$ python -q
>>> import numpy as np
>>> np.set_printoptions(precision=1, suppress=True, linewidth=120)
>>> rnd = lambda a: np.round(a, 1) + 0
>>> A = np.load("w.npy")
>>> A
array([[2, 4, 4, 1],
       [5, 2, 4, 2],
       [5, 0, 5, 1],
       [5, 1, 1, 0]])
>>> A2 = np.linalg.inv(A)
>>> np.allclose(A2, A.T)
False
>>> rnd(np.linalg.slogdet(A)[0])
np.float64(1.0)
>>> rnd(np.linalg.det(A) * A2)
array([[ -8.,   5.,  -2.,  22.],
       [ 25.,  -2., -21.,  13.],
       [ 15., -23.,  31., -14.],
       [-35.,  90., -36., -40.]])
>>> rnd(np.linalg.inv(A2))
array([[2., 4., 4., 1.],
       [5., 2., 4., 2.],
       [5., 0., 5., 1.],
       [5., 1., 1., 0.]])
>>> rnd(A @ A2)
array([[1., 0., 0., 0.],
       [0., 1., 0., 0.],
       [0., 0., 1., 0.],
       [0., 0., 0., 1.]])
>>> rnd(A2)
array([[-0.1,  0. ,  0. ,  0.2],
       [ 0.2,  0. , -0.2,  0.1],
       [ 0.1, -0.2,  0.3, -0.1],
       [-0.3,  0.8, -0.3, -0.4]])
>>> rnd(np.linalg.det(A[::-1]))
np.float64(109.0)
>>> np.einsum("ii->", A)
np.int64(9)
>>> np.einsum("ij,ji->", A, A)
np.int64(129)
>>> rnd(np.linalg.det(2 * A)), rnd(np.linalg.det(A))
(np.float64(1744.0), np.float64(109.0))
>>> rnd(np.poly(A))
array([  1.,  -9., -24.,  19., 109.])
>>> O, V = np.linalg.qr(A[:, :3])[0], np.linalg.qr(A[:, 3:])[0]
>>> s = np.linalg.svd(O.T @ V, compute_uv=False)
>>> (s > 0.9).sum()
np.int64(1)
>>> rnd(s)
array([0.9])
>>> E = np.loadtxt("x.csv", delimiter=",")
>>> E
array([[0., 0., 2., 2.],
       [0., 0., 4., 0.],
       [2., 2., 1., 1.],
       [4., 0., 2., 0.]])
>>> def softmax(z):
...     e = np.exp(z - z.max(axis=-1, keepdims=True))
...     return e / e.sum(axis=-1, keepdims=True)
... 
>>> rnd(softmax(E[3]))
array([0.9, 0. , 0.1, 0. ])
>>> scores = E @ E.T / np.sqrt(4)
>>> rnd(softmax(scores + np.triu(np.full(scores.shape, -np.inf), 1)))
array([[1. , 0. , 0. , 0. ],
       [0. , 1. , 0. , 0. ],
       [0. , 0. , 0.9, 0. ],
       [0. , 0. , 0. , 1. ]])
>>> rnd(softmax(scores))
array([[0.4, 0.4, 0.1, 0.1],
       [0. , 1. , 0. , 0. ],
       [0. , 0. , 0.5, 0.5],
       [0. , 0. , 0. , 1. ]])
>>> proj = np.triu(np.array([[-3, -2, 0, 0], [-1, -1, -1, 2], [-3, -2, 0, 0], [-3, 1, 2, 2]]), 1) + np.eye(4)
>>> A2 = proj @ E @ np.linalg.inv(proj)
>>> proj @ E - E @ proj
array([[ 0.,  0., -8.,  0.],
       [ 6., -2.,  3., -1.],
       [ 0.,  4.,  2., -4.],
       [ 0.,  8.,  0.,  0.]])
>>> A2
array([[  0.,   0.,  -6.,   2.],
       [  6.,  10.,  17., -21.],
       [  2.,   6.,   7., -11.],
       [  4.,   8.,  10., -16.]])
>>> O = E.astype(float).copy()
>>> for j in range(4):
...     O[:, j] -= O[:, :j] @ (O[:, :j].T @ O[:, j])
...     O[:, j] /= np.linalg.norm(O[:, j])
... 
>>> rnd(O.T @ O)
array([[1., 0., 0., 0.],
       [0., 1., 0., 0.],
       [0., 0., 1., 0.],
       [0., 0., 0., 1.]])
>>> rnd(O)
array([[ 0. ,  0. ,  0.4,  0.9],
       [ 0. ,  0. ,  0.9, -0.4],
       [ 0.4,  0.9,  0. ,  0. ],
       [ 0.9, -0.4,  0. ,  0. ]])
>>> rnd(O.T @ E)
array([[4.5, 0.9, 2.2, 0.4],
       [0. , 1.8, 0. , 0.9],
       [0. , 0. , 4.5, 0.9],
       [0. , 0. , 0. , 1.8]])
>>> r0, v = E[1], E[3]
>>> r0 @ v
np.float64(8.0)
>>> pr = (r0 @ v) / (r0 @ r0) * r0
>>> (v - pr) @ r0
np.float64(0.0)
>>> pr
array([0., 0., 2., 0.])
>>> rng = np.random.default_rng(400912)
>>> z = rng.integers(0, 3, 4)
>>> m1 = np.array([[-3, -3, 0, 3], [1, 1, 0, -2], [-2, 2, 3, 1], [2, 0, 1, 3]]) * (z[:, None] == z)
>>> m1
array([[-3,  0,  0,  3],
       [ 0,  1,  0,  0],
       [ 0,  0,  3,  0],
       [ 2,  0,  0,  3]])
>>> ev, V = np.linalg.eig(m1)
>>> rnd(np.sort(np.linalg.eigvals(np.linalg.inv(m1))))
array([-0.3,  0.3,  0.3,  1. ])
>>> rnd(ev)
array([-3.9,  3.9,  1. ,  3. ])
